% python3 -q
>>> import numpy as np
>>> np.set_printoptions(precision=3, suppress=True, linewidth=100, sign=" ")
>>> tidy = lambda a: np.round(a, 3) + 0
>>> X = np.load("out0.npy")
>>> X
array([[  7.907,  -1.241,  18.697,  -8.305,  23.176,  16.215,  -7.063,  -2.243,  -3.042, -21.466],
       [  9.147,   0.696,  18.243,  -8.414,  23.134,  17.866,  -4.542,   0.561,  -3.552, -23.577],
       [  7.952,   0.625,  17.168,  -9.379,  23.601,  15.181,  -5.158,  -1.398,  -2.558, -24.137],
       [ -1.108,  -8.065, -12.342,  -3.962, -15.282,   8.172,   2.043, -11.797,  32.026,  -0.917],
       [  7.1  ,  -1.369,  17.009, -10.789,  22.941,  17.316,  -7.027,  -0.018,  -4.146, -23.541],
       [  9.221,  -1.352,  17.311,  -9.421,  22.518,  16.712,  -4.944,  -0.941,  -4.457, -22.429],
       [  7.471,   0.076,  18.795, -12.158,  22.908,  15.432,  -7.026,  -0.767,  -3.833, -21.643],
       [ -5.137,  -7.327, -13.089,  -5.219, -15.04 ,   7.516,  -0.595, -11.534,  27.836,  -0.626],
       [  7.728,  -1.673,  18.758, -10.366,  22.039,  15.789,  -7.746,  -0.416,  -2.585, -23.796],
       [ -1.518,  -8.583, -12.122,  -5.67 , -12.707,   9.512,   1.57 , -12.   ,  30.388,   0.221],
       [ -5.002,  -9.355, -13.81 ,  -7.773, -13.176,   9.01 ,   0.767, -11.317,  29.398,   0.309],
       [ -2.17 ,  -8.354, -13.328,  -8.024, -14.409,   9.332,  -0.173, -11.196,  28.752,   0.257],
       [  5.418,  -0.346,  16.979,  -7.29 ,  24.014,  14.529,  -5.318,  -3.135,  -4.519, -21.363],
       [ -1.976,  -8.389, -12.578,  -4.39 , -13.959,   8.445,   0.143, -13.304,  29.469,  -0.634],
       [  8.4  ,  -1.51 ,  16.812, -10.372,  22.041,  15.536,  -6.109,  -1.304,  -4.016, -20.717],
       [ -4.266,  -6.799, -12.6  ,  -3.896, -15.295,   8.767,  -0.72 , -11.442,  29.865,   0.083],
       [  7.014,   1.359,  18.103,  -9.272,  22.583,  16.596,  -8.327,  -1.617,  -3.006, -21.38 ],
       [ -4.144, -10.26 , -14.256,  -5.326, -12.847,   8.928,  -0.607, -11.672,  32.116,   1.393],
       [  8.588,  -0.114,  17.339,  -8.365,  25.652,  15.198,  -5.671,  -2.858,  -5.232, -21.393],
       [  7.609,   0.845,  17.252,  -9.313,  22.025,  15.305,  -7.608,   0.323,  -3.041, -21.774],
       [ -2.027,  -8.838, -13.568,  -8.208, -14.769,   8.192,   1.4  , -14.448,  31.343,   2.558],
       [  8.41 ,   1.145,  17.766,  -9.206,  24.558,  16.179,  -4.645,  -1.682,  -3.517, -23.856],
       [ -1.994, -10.788, -11.46 ,  -6.748, -13.223,   8.927,   2.564, -12.518,  29.767,  -0.104],
       [  8.68 ,   1.198,  15.917,  -9.671,  21.236,  16.41 ,  -5.795,  -0.944,  -3.243, -22.469],
       [  7.653,  -0.172,  18.395, -10.722,  23.481,  15.863,  -9.751,  -0.989,  -3.956, -19.933],
       [ -2.627,  -9.078, -12.42 ,  -7.955, -14.185,   8.629,   2.254, -10.105,  31.467,   0.688],
       [  7.416,   1.138,  16.88 ,  -9.413,  20.517,  15.356,  -5.384,  -0.177,  -6.446, -22.558],
       [ -3.694, -11.416, -11.955,  -5.858, -12.953,   8.158,   1.2  , -13.273,  28.354,   0.972],
       [ -2.626, -11.642, -13.05 ,  -5.042, -14.703,   9.308,   0.534, -11.871,  29.893,  -0.685],
       [ -1.77 ,  -7.632, -13.287,  -5.163, -14.188,   8.722,  -0.142, -11.465,  30.122,   0.551]])
>>> np.linalg.cond(X) > 100
np.False_
>>> round(np.log10(np.linalg.cond(X)))
2
>>> np.linalg.matrix_rank(X, rtol=0.1)
np.int64(2)
>>> tidy(np.linalg.norm(X, 2) / np.linalg.norm(X))
np.float64(0.806)
